$ python -q
>>> import numpy as np
>>> import numpy.linalg as la
>>> np.set_printoptions(precision=4, suppress=True, linewidth=100, sign=" ")
>>> M = np.load("data.npy")
>>> print(M)
[[ 1.1833 -2.3353 -0.7463  3.953  -2.6614 -0.1456 -1.4415 -0.6868 -2.3835  2.9567]
 [-1.2662  1.0509 -0.2187 -1.4617 -1.1294 -4.6165  0.8298  1.8178 -0.2659 -1.6293]
 [ 1.1871 -0.9921  0.0795  1.3995  1.1029  4.5789 -0.7781 -1.8262  0.2869  1.6856]
 [ 2.6119  1.3082  3.9095  0.3324  2.7126  2.5857 -0.5145 -5.016   4.5797  5.8786]
 [ 0.2286 -1.3661 -0.8236  2.1872 -2.2113 -1.1986 -0.769   0.3802 -2.0311  1.1016]
 [-0.5608  1.487   0.7849 -1.916   0.5307 -2.4148  0.7726  0.327   1.3428 -0.8271]
 [-1.8505 -2.2779 -3.7978  1.3672 -3.159  -1.6671 -0.2028  4.0704 -4.9387 -4.0277]
 [-1.2285 -0.9973 -1.9765  0.9892 -3.1672 -4.4244  0.0273  2.8212 -3.1843 -1.725 ]
 [ 3.0859 -0.0864  3.0036  2.4091  0.5944  1.4188 -1.3143 -4.577   2.608   6.8774]
 [ 2.3949 -1.3367  1.2802  2.9546  0.6254  4.1619 -1.3501 -3.3873  0.8098  4.7093]
 [-2.0789  1.8282 -0.2263 -3.0981 -0.649  -5.6153  1.5051  2.8014  0.1244 -3.543 ]
 [ 1.8027  0.1949  1.9705  1.0482  1.1054  1.771  -0.5469 -3.0047  2.1329  3.8701]
 [-1.1714  3.0032  1.6314 -3.782   0.9793 -4.7846  1.656   0.8178  2.5363 -1.5692]
 [-1.27    0.9481 -0.1808 -1.4434 -1.1363 -4.5596  0.7775  1.8832 -0.2672 -1.6335]
 [-0.9419  0.8147 -0.0175 -1.7451  0.4594 -0.9784  0.6042  1.0736  0.3458 -1.8426]
 [ 2.0655  0.791   2.9025  0.7911  1.0497  0.3999 -0.5972 -3.6661  3.0489  5.0074]
 [-1.6789  1.1186 -0.9272 -3.4652  2.6349  3.0346  1.2026  1.8465  0.7093 -5.2121]
 [ 1.5362 -1.1024  0.3242  1.0398  2.7896  8.1342 -0.8705 -2.563   1.0616  1.4812]
 [-0.5315  2.8176  1.7773 -4.3847  4.1471  2.4781  1.36   -0.7838  4.0528 -1.9022]
 [-0.2699  3.3634  2.6517 -4.5867  4.2272  1.0292  1.5203 -1.3249  4.9169 -0.9263]
 [ 1.795  -1.1468  1.0067  3.5529 -2.5257 -2.9597 -1.2037 -1.8047 -0.546   5.0617]
 [ 1.7304  0.196   2.1125  0.9551  1.1117  1.7761 -0.6257 -2.9828  2.1254  3.8607]
 [-2.0999 -0.7806 -2.9937 -0.7162 -1.0995 -0.3978  0.5367  3.5866 -3.0463 -4.9653]
 [ 2.7344 -1.4298  1.2957  2.6793  2.2394  7.842  -1.5083 -4.2538  1.4882  4.4307]
 [-0.6353 -2.3844 -2.7703  2.791  -3.6941 -2.0044 -0.8127  2.4408 -4.5825 -1.053 ]
 [-2.9598  0.767  -2.186  -2.3456 -2.1829 -6.3405  1.3832  4.7987 -2.4286 -5.5575]
 [ 0.0074 -3.9263 -3.6321  4.7842 -4.1589  0.4307 -1.5559  1.9749 -5.8073 -0.0802]
 [-0.6302 -0.4721 -1.0893  0.544  -1.6033 -2.1458  0.0363  1.3947 -1.5267 -0.8466]
 [ 2.846  -1.3998  1.2662  2.6109  2.1567  7.8494 -1.5247 -4.2206  1.506   4.443 ]
 [ 0.0119 -0.6572 -0.7975 -0.0716  1.6848  5.0469 -0.1525 -0.2733 -0.2556 -1.2598]
 [ 1.7468  2.2262  3.813  -1.4023  3.2206  1.5823  0.2047 -4.0661  5.0495  4.0016]
 [ 1.2825 -1.0204  0.1942  1.4034  1.0672  4.5843 -0.8055 -1.8966  0.2778  1.6516]
 [ 1.2272 -0.9486  0.156   1.3732  1.0616  4.6993 -0.783  -1.8239  0.3726  1.6957]
 [ 0.5805  0.5475  0.9803 -0.4938  1.6265  2.2987  0.0946 -1.4074  1.6037  0.9198]
 [-0.9064  0.938  -0.1537 -1.6452  0.4203 -0.9514  0.7473  1.003   0.3631 -1.9412]
 [ 3.0178 -0.8689  2.2144  2.4255  2.1526  6.3128 -1.3561 -4.7395  2.3736  5.6713]]
>>> d = la.norm(M[:, None] - M[None], axis=-1)
>>> print(d[:5, :5])
[[  0.      10.3125   7.4821  12.7697   3.3827]
 [ 10.3125   0.      11.626   15.1775   7.0573]
 [  7.4821  11.626    0.       8.7147   7.579 ]
 [ 12.7697  15.1775   8.7147   0.      13.1509]
 [  3.3827   7.0573   7.579   13.1509   0.    ]]
